$ ipython --no-banner

In [1]: import numpy as np

In [2]: np.set_printoptions(precision=2, suppress=True, linewidth=100)

In [3]: def rnd(a):
   ...:     return np.round(a, 2) + 0
   ...: 

In [4]: data = np.load("block14.npy")

In [5]: data
Out[5]: 
array([[-0.95,  3.  ,  2.  ],
       [ 2.  , -2.95,  0.  ],
       [-1.  ,  3.  ,  2.05]])

In [6]: ev, vecs = np.linalg.eig(data)

In [7]: rnd(data @ vecs[:, 0] - ev[0] * vecs[:, 0])
Out[7]: array([0., 0., 0.])

In [8]: rnd(ev)
Out[8]: array([-4.11,  0.05,  2.21])

In [9]: rnd(np.sort(np.linalg.eigvals(data.T)))
Out[9]: array([-4.11,  0.05,  2.21])

In [10]: blk = np.stack([data, 5 * data, data[::-1]])

In [11]: rnd(np.linalg.det(blk))
Out[11]: array([ -0.45, -56.86,   0.45])

In [12]: np.linalg.matrix_rank(blk)
Out[12]: array([3, 3, 3])

In [13]: blk.shape
Out[13]: (3, 3, 3)

In [14]: blk.sum(axis=0)
Out[14]: 
array([[ -6.7 ,  21.  ,  14.05],
       [ 14.  , -20.65,   0.  ],
       [ -6.95,  21.  ,  14.3 ]])

In [15]: rnd(np.linalg.norm(blk, axis=(1, 2)))
Out[15]: array([ 6.39, 31.94,  6.39])

In [16]: x = np.array([2, 0, 0])

In [17]: y = data @ x

In [18]: y
Out[18]: array([-1.9,  4. , -2. ])

In [19]: rnd(np.linalg.solve(data, y))
Out[19]: array([2., 0., 0.])

In [20]: rnd(np.linalg.solve(data, -1 * y))
Out[20]: array([-2.,  0.,  0.])

In [21]: A = np.load("test8.npy")

In [22]: A
Out[22]: 
array([[ 5, -6, -1],
       [-6,  8,  2],
       [-1,  2,  1]])

In [23]: # symmetric

In [24]: rnd(A @ np.linalg.pinv(A) @ A)
Out[24]: 
array([[ 5., -6., -1.],
       [-6.,  8.,  2.],
       [-1.,  2.,  1.]])

In [25]: np.abs(np.diag(np.linalg.qr(A)[1])) > 1e-9
Out[25]: array([ True,  True, False])

In [26]: np.allclose(A[:-1].T @ np.linalg.lstsq(A[:-1].T, A[-1])[0], A[-1])
Out[26]: True

In [27]: ev, vecs = np.linalg.eigh(A)

In [28]: rnd(np.linalg.eigvalsh(A + 2 * np.eye(3)))
Out[28]: array([ 2.  ,  2.92, 15.08])

In [29]: rnd(ev.sum()), np.trace(A)
Out[29]: (np.float64(14.0), np.int64(14))

In [30]: rnd(vecs.T @ A @ vecs)
Out[30]: 
array([[ 0.  ,  0.  ,  0.  ],
       [ 0.  ,  0.92,  0.  ],
       [ 0.  ,  0.  , 13.08]])

In [31]: np.unique(ev.round(6) + 0, return_counts=True)[1]
Out[31]: array([1, 1, 1])

In [32]: rnd(vecs.T @ vecs)
Out[32]: 
array([[1., 0., 0.],
       [0., 1., 0.],
       [0., 0., 1.]])

In [33]: np.abs(vecs[:, -1]).round(6).argmax()
Out[33]: np.int64(1)

In [34]: rnd(np.abs(vecs[:, -1]))
Out[34]: array([0.6 , 0.78, 0.18])

In [35]: rnd(np.linalg.svd(A, compute_uv=False))
Out[35]: array([13.08,  0.92,  0.  ])

In [36]: out = np.array([[1, -2, -3], [0, 2, -3], [0, 1, 1]])

In [37]: np.einsum("ij->j", A)
Out[37]: array([-2,  4,  2])

In [38]: A @ out
Out[38]: 
array([[  5, -23,   2],
       [ -6,  30,  -4],
       [ -1,   7,  -2]])

In [39]: np.einsum("ik,kj->ji", A, out)
Out[39]: 
array([[  5,  -6,  -1],
       [-23,  30,   7],
       [  2,  -4,  -2]])

In [40]: np.linalg.matrix_rank(np.vstack([A, out.T]))
Out[40]: np.int64(3)

In [41]: out = A / np.sqrt((A ** 2).mean(axis=1, keepdims=True))

In [42]: np.linalg.matrix_rank(out) == np.linalg.matrix_rank(A)
Out[42]: np.True_

In [43]: rnd(A - A.mean(axis=1, keepdims=True))
Out[43]: 
array([[ 5.67, -5.33, -0.33],
       [-7.33,  6.67,  0.67],
       [-1.67,  1.33,  0.33]])

In [44]: left, sigma, VT = np.linalg.svd(A)

In [45]: vecs = VT[:(sigma > 1e-8).sum()]

In [46]: rng = np.random.default_rng(41499)

In [47]: x = A[0] + 2 * A[1] + rng.integers(2) * np.eye(3)[1]

In [48]: x
Out[48]: array([-7., 10.,  3.])

In [49]: np.linalg.matrix_rank(np.vstack([A, x]))
Out[49]: np.int64(2)

In [50]: rnd(vecs.T @ vecs)
Out[50]: 
array([[ 0.67, -0.33,  0.33],
       [-0.33,  0.67,  0.33],
       [ 0.33,  0.33,  0.67]])
